In [1]: import numpy as np

In [2]: np.set_printoptions(suppress=True, linewidth=200)

In [3]: arr = np.load("block13.npy")

In [4]: print(arr)
[[ 1. -1.  0.  0.  0.  0.  0.  0.  0.  0.  0.  0.]
 [-1.  0. -1.  0.  0.  0.  0.  0.  0.  0.  0.  0.]
 [ 0. -1.  0. -1.  0.  0.  0.  0.  0.  0.  0.  0.]
 [ 0.  0. -1.  2. -1.  0.  0.  0.  0.  0.  0.  0.]
 [ 0.  0.  0. -1.  0. -1.  0.  0.  0.  0.  0.  0.]
 [ 0.  0.  0.  0. -1.  1. -1.  0.  0.  0.  0.  0.]
 [ 0.  0.  0.  0.  0. -1.  0. -1.  0.  0.  0.  0.]
 [ 0.  0.  0.  0.  0.  0. -1.  0. -1.  0.  0.  0.]
 [ 0.  0.  0.  0.  0.  0.  0. -1.  1. -1.  0.  0.]
 [ 0.  0.  0.  0.  0.  0.  0.  0. -1.  0. -1.  0.]
 [ 0.  0.  0.  0.  0.  0.  0.  0.  0. -1.  0. -1.]
 [ 0.  0.  0.  0.  0.  0.  0.  0.  0.  0. -1.  2.]]

In [5]: w, V = np.linalg.eigh(arr)

In [6]: x0 = np.array([9, 8, -7, -4, 6, 2, 3, 4, 6, -2, 5, -7])

In [7]: print(np.abs(arr).sum(axis=1).max(), np.round(np.abs(w).max(), 2))
4.0 2.87

In [8]: print(round(x0 @ arr @ x0 / (x0 @ x0), 2), round(w[0], 2), round(float(w[-1]), 2))
0.56 -1.62 2.87

In [9]: print(x0 @ arr @ x0)
217.0

In [10]: Uu, sig, vt = np.linalg.svd(arr)

In [11]: print(np.argmax(sig[:-1] / (sig[1:] + 1e-6)) + 1)
11

In [12]: M2 = Uu[:, :11] @ np.diag(sig[:11]) @ vt[:11]

In [13]: print(M2.round(2) + 0)
[[ 1. -1.  0.  0.  0.  0.  0.  0.  0.  0.  0.  0.]
 [-1.  0. -1.  0.  0.  0.  0.  0.  0.  0.  0.  0.]
 [ 0. -1.  0. -1.  0.  0.  0.  0.  0.  0.  0.  0.]
 [ 0.  0. -1.  2. -1.  0.  0.  0.  0.  0.  0.  0.]
 [ 0.  0.  0. -1.  0. -1.  0.  0.  0.  0.  0.  0.]
 [ 0.  0.  0.  0. -1.  1. -1.  0.  0.  0.  0.  0.]
 [ 0.  0.  0.  0.  0. -1.  0. -1.  0.  0.  0.  0.]
 [ 0.  0.  0.  0.  0.  0. -1.  0. -1.  0.  0.  0.]
 [ 0.  0.  0.  0.  0.  0.  0. -1.  1. -1.  0.  0.]
 [ 0.  0.  0.  0.  0.  0.  0.  0. -1.  0. -1.  0.]
 [ 0.  0.  0.  0.  0.  0.  0.  0.  0. -1.  0. -1.]
 [ 0.  0.  0.  0.  0.  0.  0.  0.  0.  0. -1.  2.]]

In [14]: print(round(float(np.linalg.norm(arr - M2, 2)), 2), round(float(sig[11]), 2))
0.0 0.0

In [15]: print(np.linalg.cond(arr) > 100)
True

In [16]: print([round(float(x), 2) for x in np.linalg.svd(arr, compute_uv=False)[:3]])
[2.87, 2.53, 2.18]

In [17]: Uu, sig, vt = np.linalg.svd(arr)

In [18]: V = vt[:(sig > 1e-8).sum()]

In [19]: rng = np.random.default_rng(6491)

In [20]: x0 = arr[5] + 3 * arr[6] + rng.integers(2) * np.eye(12)[0]

In [21]: print(x0)
[ 1.  0.  0.  0. -1. -2. -1. -3.  0.  0.  0.  0.]

In [22]: print(np.round(V.T @ V, 2))
[[ 0.95 -0.05  0.05  0.05  0.05 -0.05 -0.1   0.05  0.1   0.05 -0.1  -0.05]
 [-0.05  0.95  0.05  0.05  0.05 -0.05 -0.1   0.05  0.1   0.05 -0.1  -0.05]
 [ 0.05  0.05  0.95 -0.05 -0.05  0.05  0.1  -0.05 -0.1  -0.05  0.1   0.05]
 [ 0.05  0.05 -0.05  0.95 -0.05  0.05  0.1  -0.05 -0.1  -0.05  0.1   0.05]
 [ 0.05  0.05 -0.05 -0.05  0.95  0.05  0.1  -0.05 -0.1  -0.05  0.1   0.05]
 [-0.05 -0.05  0.05  0.05  0.05  0.95 -0.1   0.05  0.1   0.05 -0.1  -0.05]
 [-0.1  -0.1   0.1   0.1   0.1  -0.1   0.81  0.1   0.19  0.1  -0.19 -0.1 ]
 [ 0.05  0.05 -0.05 -0.05 -0.05  0.05  0.1   0.95 -0.1  -0.05  0.1   0.05]
 [ 0.1   0.1  -0.1  -0.1  -0.1   0.1   0.19 -0.1   0.81 -0.1   0.19  0.1 ]
 [ 0.05  0.05 -0.05 -0.05 -0.05  0.05  0.1  -0.05 -0.1   0.95  0.1   0.05]
 [-0.1  -0.1   0.1   0.1   0.1  -0.1  -0.19  0.1   0.19  0.1   0.81 -0.1 ]
 [-0.05 -0.05  0.05  0.05  0.05 -0.05 -0.1   0.05  0.1   0.05 -0.1   0.95]]

In [23]: print(np.round(np.linalg.eigvalsh(arr).min(), 2))
-1.62

In [24]: print(np.all(np.linalg.eigvalsh(arr) > 0))
False

In [25]: mat = np.loadtxt("arr.csv", delimiter=",")

In [26]: print(mat)
[[-0.1  -0.2  -0.4  -1.3  -0.3   0.48  0.4   0.3 ]
 [-1.6   0.    0.5   1.7  -0.1   0.08 -1.1   0.6 ]
 [-1.5   0.6   1.7   0.8   1.1  -1.11  0.    0.3 ]
 [-1.    1.    0.6   0.5  -2.4  -1.99  0.5  -1.3 ]
 [ 0.8   0.8  -0.2   0.8   1.1  -1.62 -3.1  -0.4 ]
 [ 0.6   1.1   0.3   1.4  -0.3  -2.3   0.1   0.4 ]
 [ 0.8  -0.4   0.9  -0.7   0.4   0.85  1.7  -0.4 ]
 [ 0.1  -1.8   0.3  -0.6   1.6   3.59 -0.5  -0.9 ]
 [-0.8  -0.1   1.6  -1.1  -0.6   0.19  0.9   1.  ]
 [ 3.5   0.5   1.3  -1.   -1.8  -0.96  0.    0.5 ]
 [ 1.1   0.7  -1.2  -1.7  -0.8  -1.35 -1.5  -0.4 ]
 [-1.7   1.1   0.2  -1.1   0.9  -2.1   0.2  -0.5 ]
 [-0.6   1.7   0.4   1.8   0.7  -3.46 -0.3   1.4 ]
 [ 0.1   0.8   1.1  -2.1   0.6  -1.56 -0.3  -0.4 ]
 [-0.7   0.   -0.9   0.6   0.2  -0.06 -1.4   0.8 ]
 [-0.4  -0.9   0.2   1.1  -1.2   1.8   1.3   1.1 ]
 [-0.7   0.6   0.    2.   -1.3  -1.17  0.    2.1 ]
 [ 0.    0.1   0.2   1.2   0.8  -0.21 -0.8   0.1 ]
 [-0.4   0.   -0.7   0.    2.2  -0.03 -0.1  -1.8 ]
 [-0.5  -1.    0.3  -0.5   0.    1.97  0.9   1.4 ]
 [-1.3   0.1  -2.3  -0.5  -0.9  -0.22 -0.6  -0.8 ]
 [ 0.2   0.2   1.9   0.3   1.8  -0.37 -1.4   0.7 ]
 [-0.5  -0.5   0.    0.4   0.    1.06 -0.5  -0.7 ]
 [ 0.4  -2.    0.   -0.1   0.4   3.92  0.2   1.1 ]
 [ 1.   -0.7   1.3  -1.7  -0.2   1.44 -0.5  -0.8 ]
 [ 0.4  -1.3  -1.8   1.3   0.5   2.57  1.3   1.  ]]

In [27]: dist = np.linalg.norm(mat[:, None] - mat[None], axis=-1)

In [28]: print(dist[18].round(6).argsort(kind="stable")[:4])
[18 22 17 11]

In [29]: print((dist + 1e9 * np.eye(26)).round(6).argmin(axis=1))
[ 8 17 17  5 17 12  0 23  0 10 13 13  5 11 17 19  5 14 22 15 14 17 17  7  6 15]

In [30]: print(dist.shape)
(26, 26)

In [31]: print(np.unravel_index(dist.round(6).argmax(), dist.shape))
(np.int64(7), np.int64(12))

In [32]: print(dist[:5, :5].round(2))
[[0.   3.83 4.01 4.42 5.04]
 [3.83 0.   2.6  4.31 4.13]
 [4.01 2.6  0.   4.19 4.39]
 [4.42 4.31 4.19 0.   5.49]
 [5.04 4.13 4.39 5.49 0.  ]]

In [33]: print(np.flatnonzero(dist[18] < dist.mean() / 2))
[18]
